$ python -q
>>> import numpy as np
>>> from numpy import linalg as LA
>>> np.set_printoptions(precision=3, suppress=True, linewidth=120, floatmode="fixed")
>>> Q, _ = LA.qr(np.array([[-0.2, 1.2, -1.2], [-0.7, -0.1, 1.9], [-0.8, 0.3, -0.6]]))
>>> arr = 3 * Q
>>> print(arr)
[[-0.555  2.869 -0.681]
 [-1.941 -0.877 -2.112]
 [-2.219  0.050  2.019]]
>>> x0 = np.array([8, 1, 7])
>>> target = arr @ x0
>>> target
array([ -6.334, -31.195,  -3.571])
>>> print(LA.solve(arr, target + arr[:, 2]))
[8.000 1.000 8.000]
>>> M2 = arr / LA.norm(arr, axis=1, keepdims=True)
>>> gram = M2 @ M2.T
>>> (gram - 2 * np.eye(3)).round(6).argmax(axis=1)
array([1, 0, 0])
>>> LA.norm(M2, axis=1)
array([1.000, 1.000, 1.000])
>>> (np.abs(gram) > 0.9).astype(int)
array([[1, 0, 0],
       [0, 1, 0],
       [0, 0, 1]])
>>> M = np.array([[5, 5, 5, 5], [5, 10, 10, 10], [5, 10, 15, 15], [5, 10, 15, 20]])
>>> U, sv, VT = LA.svd(M, full_matrices=False)
>>> np.cumsum(sv ** 2) / np.sum(sv ** 2)
array([0.982, 0.996, 0.999, 1.000])
>>> np.abs(VT[0])
array([0.228, 0.429, 0.577, 0.657])
>>> np.round(U.T @ U, 3) + 0
array([[1.000, 0.000, 0.000, 0.000],
       [0.000, 1.000, 0.000, 0.000],
       [0.000, 0.000, 1.000, 0.000],
       [0.000, 0.000, 0.000, 1.000]])
>>> hat = np.triu(np.array([[2, 2, 0, -1], [1, 1, -2, 2], [-1, -1, 0, 1], [2, 1, -1, 1]]), 1) + np.eye(4)
>>> M2 = hat @ M @ LA.inv(hat)
>>> np.trace(M2), np.trace(M)
(np.float64(50.0), np.int64(50))
>>> np.poly(M2)
array([   1.000,  -50.000,  375.000, -875.000,  625.000])
>>> hat @ M - M @ hat
array([[  5.000,   0.000,  15.000, -10.000],
       [  0.000, -10.000,  20.000, -15.000],
       [  5.000,   0.000,  35.000, -10.000],
       [  0.000, -10.000,  20.000, -30.000]])
>>> print(round(float(LA.det(M2)), 3))
625.0
>>> print(M2)
[[10.000 -5.000  0.000 25.000]
 [ 5.000  0.000 10.000 15.000]
 [10.000  0.000 30.000 15.000]
 [ 5.000  0.000 15.000 10.000]]
>>> m1 = np.load("block2.npy")
>>> m1
array([[0, 0, 0, 0],
       [0, 0, 1, 0],
       [0, 1, 0, 0],
       [0, 0, 0, 0]])
>>> m1 @ m1
array([[0, 0, 0, 0],
       [0, 1, 0, 0],
       [0, 0, 1, 0],
       [0, 0, 0, 0]])
>>> np.trace(m1 @ m1 @ m1) // 6
np.int64(0)
>>> np.argwhere(np.triu(m1))
array([[1, 2]])
>>> m1.sum(axis=0)
array([0, 1, 1, 0])
>>> L = np.diag(m1.sum(axis=1)) - m1
>>> (LA.eigvalsh(L) < 1e-8).sum()
np.int64(3)
>>> round(LA.det(L[1:, 1:]))
0
>>> L
array([[ 0,  0,  0,  0],
       [ 0,  1, -1,  0],
       [ 0, -1,  1,  0],
       [ 0,  0,  0,  0]])
>>> L @ np.ones(4)
array([0.000, 0.000, 0.000, 0.000])
>>> LA.eigvalsh(L)
array([0.000, 0.000, 0.000, 2.000])
>>> w, vecs = LA.eigh(m1)
>>> LA.eigvalsh(m1 + 4 * np.eye(4))
array([3.000, 4.000, 4.000, 5.000])
>>> np.abs(vecs[:, -1])
array([0.000, 0.707, 0.707, 0.000])
>>> np.round(vecs.T @ vecs, 3) + 0
array([[1.000, 0.000, 0.000, 0.000],
       [0.000, 1.000, 0.000, 0.000],
       [0.000, 0.000, 1.000, 0.000],
       [0.000, 0.000, 0.000, 1.000]])
>>> print(np.abs(vecs[:, -1]).round(6).argmax())
1
>>> np.unique(w.round(6) + 0, return_counts=True)[1]
array([1, 2, 1])
>>> w, vecs = LA.eigh(m1)
>>> x0 = np.array([-5, 2, -5, 1])
>>> (np.sign(vecs[:, -1].round(6)) == np.sign(vecs[0, -1].round(6))).astype(int)
array([1, 0, 0, 1])
>>> x0 @ m1 @ x0
np.int64(-20)
>>> np.round(vecs * np.abs(w) @ vecs.T, 3) + 0
array([[0.000, 0.000, 0.000, 0.000],
       [0.000, 1.000, 0.000, 0.000],
       [0.000, 0.000, 1.000, 0.000],
       [0.000, 0.000, 0.000, 0.000]])
>>> print(round(float(x0 @ m1 @ x0 / (x0 @ x0)), 3), w[0], w[-1])
-0.364 -1.0 1.0
>>> M2 = np.array([[2, -2, -1, 2, -1],
...     [-3, -2, 2, -3, 3],
...     [-3, 1, 3, 0, 2],
...     [2, 3, 2, 1, -1],
...     [-1, -3, 2, 2, 1]])
>>> feats = M2 + M2.T
>>> feats
array([[ 4, -5, -4,  4, -2],
       [-5, -4,  3,  0,  0],
       [-4,  3,  6,  2,  4],
       [ 4,  0,  2,  2,  1],
       [-2,  0,  4,  1,  2]])
>>> round(float(LA.norm(feats, 2) / LA.norm(feats)), 3)
0.793
>>> LA.cond(feats) > 100
np.False_
>>> print(np.abs(LA.svd(feats)[2][-1]))
[0.067 0.292 0.292 0.292 0.860]
>>> LA.matrix_rank(feats, rtol=0.1)
np.int64(4)
>>> hat = np.triu(np.array([[9, 6, -1, -3, 3],
...     [8, 1, -1, 4, -1],
...     [-5, -7, -9, 4, 3],
...     [0, 2, 6, -4, -9],
...     [3, 5, 2, 9, -3]]), 1) + np.eye(5)
>>> M2 = hat @ feats @ LA.inv(hat)
>>> print(hat @ feats - feats @ hat)
[[-44.000 -51.000  17.000  43.000  30.000]
 [ 22.000  27.000 -11.000  -6.000   0.000]
 [ 10.000  24.000  19.000 -37.000  25.000]
 [ 18.000 -24.000 -32.000  -5.000 -18.000]
 [  0.000  12.000  -2.000 -22.000   3.000]]
>>> M2
array([[   -40.000,    208.000,    182.000,  -1681.000, -15350.000],
       [    17.000,   -109.000,    -91.000,    856.000,   7815.000],
       [     6.000,    -33.000,     -1.000,    167.000,   1469.000],
       [    22.000,   -132.000,   -144.000,   1163.000,  10684.000],
       [    -2.000,     12.000,     14.000,   -109.000,  -1003.000]])
>>> round(LA.det(M2), 3)
np.float64(194.0)
>>> LA.matrix_rank(M2)
np.int64(5)
>>> x0 = np.array([3, 2, 2, 1, 3])
>>> h1 = np.maximum(feats @ x0, 0)
>>> print(h1)
[ 0  0 20 21  9]
>>> np.maximum(feats @ x0, 0) - np.maximum(-feats @ x0, 0)
array([ -8, -17,  20,  21,   9])
>>> np.maximum(feats @ (3 * x0), 0)
array([ 0,  0, 60, 63, 27])
>>> feats * (h1 > 1e-9)[:, None]
array([[ 0,  0,  0,  0,  0],
       [ 0,  0,  0,  0,  0],
       [-4,  3,  6,  2,  4],
       [ 4,  0,  2,  2,  1],
       [-2,  0,  4,  1,  2]])
>>> np.flatnonzero(h1 > 1e-9)
array([2, 3, 4])
>>> np.tanh(feats @ x0)
array([-1.000, -1.000,  1.000,  1.000,  1.000])
>>> u = np.array([5, 1, -1])
>>> W0 = np.array([np.roll(u, i) for i in range(3)])
>>> W0
array([[ 5,  1, -1],
       [-1,  5,  1],
       [ 1, -1,  5]])
>>> rng = np.random.default_rng(711)
>>> z = rng.permutation(3)
>>> M2 = W0[:, z] * rng.choice([-1, 1], 3)
>>> print(M2)
[[ 1  1  5]
 [ 5 -1 -1]
 [-1 -5  1]]
>>> U, _, VT = LA.svd(W0.T @ M2)
>>> np.round(LA.lstsq(W0, M2)[0], 3) + 0
array([[ 0.000,  0.000,  1.000],
       [ 1.000,  0.000,  0.000],
       [ 0.000, -1.000,  0.000]])
>>> Q = M2.astype(float).copy()
>>> for j in range(3):
...     Q[:, j] -= Q[:, :j] @ (Q[:, :j].T @ Q[:, j])
...     Q[:, j] /= LA.norm(Q[:, j])
... 
>>> print(np.round(Q.T @ Q, 3) + 0)
[[1.000 0.000 0.000]
 [0.000 1.000 0.000]
 [0.000 0.000 1.000]]
>>> np.round(Q.T @ M2, 3) + 0
array([[ 5.196,  0.192, -0.192],
       [ 0.000,  5.193,  0.200],
       [ 0.000,  0.000,  5.189]])
>>> round(float(LA.det(2 * W0)), 3), round(float(LA.det(W0)), 3)
(1120.0, 140.0)
>>> np.kron(np.eye(2, dtype=int), W0)
array([[ 5,  1, -1,  0,  0,  0],
       [-1,  5,  1,  0,  0,  0],
       [ 1, -1,  5,  0,  0,  0],
       [ 0,  0,  0,  5,  1, -1],
       [ 0,  0,  0, -1,  5,  1],
       [ 0,  0,  0,  1, -1,  5]])
>>> np.poly(W0)
array([   1.000,  -15.000,   78.000, -140.000])
>>> np.einsum("ii->", W0)
np.int64(15)
>>> x0 = np.array([0, 2, 1])
>>> target = W0 @ x0
>>> coef, lr = np.zeros(3), 1 / LA.norm(W0, 2) ** 2
>>> for i in range(15):
...     coef -= lr * W0.T @ (W0 @ coef - target)
...     if i % 5 == 0: print(i, round(LA.norm(W0 @ coef - target), 3))
... 
0 0.928
5 0.0
10 0.0
>>> print(round(LA.cond(W0), 3))
1.058
>>> z = rng.permutation(3)
>>> z
array([0, 1, 2])
>>> M2 = W0[z][:, z]
>>> np.trace(M2)
np.int64(15)
>>> print(np.sort(np.abs(LA.eigvals(M2))))
[5.000 5.292 5.292]
>>> np.round(LA.det(M2), 3), round(float(LA.det(W0[z])), 3)
(np.float64(140.0), 140.0)
>>> M2
array([[ 5,  1, -1],
       [-1,  5,  1],
       [ 1, -1,  5]])
>>> F = np.load("w.npy")
>>> F
array([[-1, -2,  0, -1,  0],
       [ 0,  1, -2,  3, -1],
       [ 0,  0, -1,  2, -1],
       [ 0,  0,  0, -2, -3],
       [ 0,  0,  0,  0,  1]])
>>> round(LA.norm(F, "nuc"), 3)
np.float64(11.156)
>>> F[2] @ F[3]
np.int64(-1)
>>> print(np.round(LA.norm(F, 1), 3), np.round(LA.norm(F, np.inf), 3))
8.0 7.0
>>> w, vecs = LA.eig(F)
>>> np.sort(LA.eigvals(F.T))
array([-2.000, -1.000, -1.000,  1.000,  1.000])
>>> np.sort(LA.eigvals(LA.inv(F)))
array([-1.000, -1.000, -0.500,  1.000,  1.000])
>>> w
array([-1.000,  1.000, -1.000, -2.000,  1.000])
>>> F @ vecs[:, 0] - w[0] * vecs[:, 0]
array([0.000, 0.000, 0.000, 0.000, 0.000])
>>> F.sum(axis=0)
array([-1, -1, -3,  2, -4])
>>> F - F[0]
array([[ 0,  0,  0,  0,  0],
       [ 1,  3, -2,  4, -1],
       [ 1,  2, -1,  3, -1],
       [ 1,  2,  0, -1, -3],
       [ 1,  2,  0,  1,  1]])
>>> np.count_nonzero(F)
np.int64(13)
>>> np.kron(np.eye(2, dtype=int), F)
array([[-1, -2,  0, -1,  0,  0,  0,  0,  0,  0],
       [ 0,  1, -2,  3, -1,  0,  0,  0,  0,  0],
       [ 0,  0, -1,  2, -1,  0,  0,  0,  0,  0],
       [ 0,  0,  0, -2, -3,  0,  0,  0,  0,  0],
       [ 0,  0,  0,  0,  1,  0,  0,  0,  0,  0],
       [ 0,  0,  0,  0,  0, -1, -2,  0, -1,  0],
       [ 0,  0,  0,  0,  0,  0,  1, -2,  3, -1],
       [ 0,  0,  0,  0,  0,  0,  0, -1,  2, -1],
       [ 0,  0,  0,  0,  0,  0,  0,  0, -2, -3],
       [ 0,  0,  0,  0,  0,  0,  0,  0,  0,  1]])
>>> np.round(LA.det(F.T), 3)
np.float64(-2.0)
>>> np.round(LA.eigvals(F).sum().real, 3)
np.float64(-2.0)
>>> round(LA.det(F[::-1]), 3)
np.float64(-2.0)
>>> np.einsum("ij,ji->", F, F)
np.int64(8)
